$ ipython --no-banner

In [1]: import numpy as np

In [2]: from numpy import linalg as LA

In [3]: np.set_printoptions(precision=2, suppress=True, linewidth=200)

In [4]: rnd = lambda a: np.round(a, 2) + 0

In [5]: A = np.array([[1.6, 0.1, 1.5],
   ...:     [-0.9, 2.0, -1.4],
   ...:     [-1.0, -1.5, 1.2],
   ...:     [0.2, -1.6, 0.8],
   ...:     [0.2, 0.7, -1.2],
   ...:     [-1.1, 0.0, -0.3],
   ...:     [0.2, 0.1, 0.2],
   ...:     [-1.5, 1.6, 0.7],
   ...:     [-2.9, -0.4, -1.1],
   ...:     [0.8, 1.3, 0.4],
   ...:     [-0.1, -0.4, 0.8],
   ...:     [-0.6, 0.8, -0.9],
   ...:     [-1.2, -0.1, 0.8],
   ...:     [-0.5, -0.2, 1.3],
   ...:     [-0.3, 0.8, 1.2],
   ...:     [0.9, -1.8, 2.4],
   ...:     [-1.2, -0.5, -1.8],
   ...:     [0.4, -0.4, -0.5],
   ...:     [1.9, 0.9, -1.0],
   ...:     [1.7, -0.5, 1.0],
   ...:     [-0.3, 0.1, 0.1]])

In [6]: A[11] *= 5

In [7]: print(A)
[[ 1.6  0.1  1.5]
 [-0.9  2.  -1.4]
 [-1.  -1.5  1.2]
 [ 0.2 -1.6  0.8]
 [ 0.2  0.7 -1.2]
 [-1.1  0.  -0.3]
 [ 0.2  0.1  0.2]
 [-1.5  1.6  0.7]
 [-2.9 -0.4 -1.1]
 [ 0.8  1.3  0.4]
 [-0.1 -0.4  0.8]
 [-3.   4.  -4.5]
 [-1.2 -0.1  0.8]
 [-0.5 -0.2  1.3]
 [-0.3  0.8  1.2]
 [ 0.9 -1.8  2.4]
 [-1.2 -0.5 -1.8]
 [ 0.4 -0.4 -0.5]
 [ 1.9  0.9 -1. ]
 [ 1.7 -0.5  1. ]
 [-0.3  0.1  0.1]]

In [8]: Ac = A - A.mean(axis=0)

In [9]: Uu, s, Vh = LA.svd(Ac, full_matrices=False)

In [10]: print(rnd(np.abs(Vh[-1])))
[0.28 0.67 0.69]

In [11]: print(LA.matrix_rank(Ac))
3

In [12]: print(rnd(s))
[8.93 4.89 3.37]

In [13]: print(rnd(Ac.mean(axis=0)))
[0. 0. 0.]

In [14]: print(np.abs(Vh[0]).argmax())
2

In [15]: print(np.abs(Uu[:, 0]).argmax())
11

In [16]: def softmax(z):
    ...:     e = np.exp(z - z.max(axis=-1, keepdims=True))
    ...:     return e / e.sum(axis=-1, keepdims=True)
    ...: 

In [17]: print(rnd(softmax(A).sum(axis=1)))
[1. 1. 1. 1. 1. 1. 1. 1. 1. 1. 1. 1. 1. 1. 1. 1. 1. 1. 1. 1. 1.]

In [18]: att = A @ A.T / np.sqrt(3)

In [19]: print(rnd(softmax(att)[18] @ A))
[ 0.83  0.95 -0.81]

In [20]: C2 = A.T @ A

In [21]: print(np.allclose(C2, C2.T))
True

In [22]: print(rnd(LA.eigvalsh(C2)[::-1]))
[80.87 24.39 12.46]

In [23]: print(rnd(C2))
[[ 36.79 -12.83  20.55]
 [-12.83  35.3  -26.78]
 [ 20.55 -26.78  45.64]]

In [24]: print((A @ A.T).shape)
(21, 21)

In [25]: hat = A @ LA.solve(A.T @ A, A.T)

In [26]: print(np.allclose(hat @ hat, hat))
True

In [27]: print(rnd(np.trace(hat)))
3.0

In [28]: print(rnd(hat @ A[:, 1]))
[ 0.1  2.  -1.5 -1.6  0.7  0.   0.1  1.6 -0.4  1.3 -0.4  4.  -0.1 -0.2  0.8 -1.8 -0.5 -0.4  0.9 -0.5  0.1]

In [29]: Ac = (A - A.mean(axis=0)) / A.std(axis=0)

In [30]: print(np.argwhere(np.abs(Ac) > 2))
[[ 8  0]
 [11  0]
 [11  1]
 [11  2]]

In [31]: c = LA.lstsq(np.delete(Ac, 2, axis=1), Ac[:, 2])[0]

In [32]: print(rnd(c))
[ 0.33 -0.57]

In [33]: rng = np.random.default_rng(212)

In [34]: t = np.sort(rng.uniform(-2, 2, 21))

In [35]: mat = np.c_[t, t ** 2, t ** 3] @ np.array([[-3, 0, -2], [-2, 2, -3], [0, -2, -1]])

In [36]: print(rnd(mat))
[[  0.17  10.13  -0.36]
 [  0.51   7.88  -0.28]
 [  0.53   7.7   -0.27]
 [  0.95   4.49  -0.05]
 [  1.12   2.45   0.17]
 [  1.12   1.95   0.24]
 [  0.88   0.46   0.38]
 [  0.2    0.01   0.13]
 [ -0.17   0.01  -0.12]
 [ -0.73   0.07  -0.57]
 [ -1.04   0.12  -0.86]
 [ -1.37   0.17  -1.19]
 [ -2.2    0.27  -2.11]
 [ -4.93   0.02  -5.89]
 [ -6.06  -0.38  -7.73]
 [ -6.22  -0.45  -8.  ]
 [ -6.6   -0.64  -8.66]
 [ -7.07  -0.89  -9.48]
 [-12.93  -6.51 -21.51]
 [-13.78  -7.68 -23.48]
 [-13.84  -7.77 -23.63]]

In [37]: x0 = np.array([3, 4, 7])

In [38]: rhs = mat @ x0

In [39]: print(rnd(LA.solve(mat.T @ mat, mat.T @ rhs)))
[3. 4. 7.]

In [40]: print(rnd(LA.lstsq(mat, rhs)[0]))
[3. 4. 7.]

In [41]: rhs = rhs + 0.1 * rng.normal(size=21)

In [42]: print(rnd(rhs))
[  38.61   31.02   30.59   20.53   14.35   12.7     7.19    1.38   -1.39   -5.72   -8.58  -11.87  -20.33  -56.06  -73.83  -76.49  -82.93  -91.06 -215.29 -236.59 -238.06]

In [43]: c, *_ = LA.lstsq(mat, rhs)

In [44]: print(rnd(c))
[3. 4. 7.]
